$ python3 -q
>>> import numpy as np
>>> import numpy.linalg as la
>>> np.set_printoptions(precision=1, suppress=True, linewidth=120, floatmode="fixed")
>>> E = np.load("block13.npy")
>>> E
array([[338, 227, 391, 168, 227, 216, 310, 214],
       [227, 283, 330, 155, 220, 120, 259, 139],
       [391, 330, 572, 271, 287, 288, 422, 296],
       [168, 155, 271, 164, 132, 123, 219, 173],
       [227, 220, 287, 132, 252, 108, 259, 164],
       [216, 120, 288, 123, 108, 225, 195, 182],
       [310, 259, 422, 219, 259, 195, 385, 262],
       [214, 139, 296, 173, 164, 182, 262, 245]])
>>> Uu, sigma, VT = la.svd(E)
>>> sigma
array([2011.1,  192.7,  104.4,   80.7,   35.5,   20.4,   17.2,    1.8])
>>> np.argmax(sigma[:-1] / (sigma[1:] + 1e-6)) + 1
np.int64(1)
>>> Y = Uu[:, :1] @ np.diag(sigma[:1]) @ VT[:1]
>>> np.round(la.norm(E - Y, 2), 1), np.round(sigma[1], 1)
(np.float64(192.7), np.float64(192.7))
>>> la.matrix_rank(E, rtol=0.05)
np.int64(3)
>>> print(round(np.abs(E - Y).max(), 1))
86.4
>>> Y = np.array([[2, 2, 1, 0], [-2, -2, -1, -2], [0, 1, 2, -1], [0, 2, -1, 0]])
>>> data = np.tril(Y)
>>> print(data)
[[ 2  0  0  0]
 [-2 -2  0  0]
 [ 0  1  2  0]
 [ 0  2 -1  0]]
>>> hat = np.triu(np.array([[7, -4, -5, -6], [-4, 0, 9, -9], [7, -4, 5, 7], [7, -7, 0, -5]]), 1) + np.eye(4)
>>> Y = hat @ data @ la.inv(hat)
>>> la.matrix_rank(Y)
np.int64(3)
>>> np.trace(Y), np.trace(data)
(np.float64(2.0), np.int64(2))
>>> np.round(la.det(Y), 1)
np.float64(-0.0)
>>> Y = data / np.sqrt((data ** 2).mean(axis=1, keepdims=True))
>>> data - data.mean(axis=1, keepdims=True)
array([[ 1.5, -0.5, -0.5, -0.5],
       [-1.0, -1.0,  1.0,  1.0],
       [-0.8,  0.2,  1.2, -0.8],
       [-0.2,  1.8, -1.2, -0.2]])
>>> la.matrix_rank(Y) == la.matrix_rank(data)
np.True_
>>> Y[0]
array([2.0, 0.0, 0.0, 0.0])
>>> J = np.loadtxt("test1.csv", delimiter=",")
>>> J
array([[0.2, 0.2, 0.0, 0.2, 0.0, 0.2],
       [0.3, 0.3, 0.0, 0.3, 0.0, 0.0],
       [0.0, 0.0, 1.0, 0.0, 0.0, 0.0],
       [0.2, 0.0, 0.0, 0.2, 0.2, 0.2],
       [0.0, 0.0, 0.0, 0.0, 1.0, 0.0],
       [0.2, 0.0, 0.2, 0.2, 0.0, 0.4]])
>>> rk = la.matrix_rank(J)
>>> rk
np.int64(5)
>>> null = la.svd(J)[2][rk:].T
>>> np.round(J @ null, 1) + 0
array([[0.0],
       [0.0],
       [0.0],
       [0.0],
       [0.0],
       [0.0]])
>>> [int(la.matrix_rank(J[:i])) for i in range(1, len(J) + 1)]
[1, 2, 3, 4, 5, 5]
>>> null.shape
(6, 1)
>>> print([int(la.matrix_rank(J[:, :j + 1])) for j in range(6)])
[1, 2, 3, 3, 4, 5]
>>> np.round(null[:, 0] / null[np.abs(null[:, 0]).round(6).argmax(), 0], 1) + 0
array([ 1.0,  0.0,  0.0, -1.0,  0.0,  0.0])
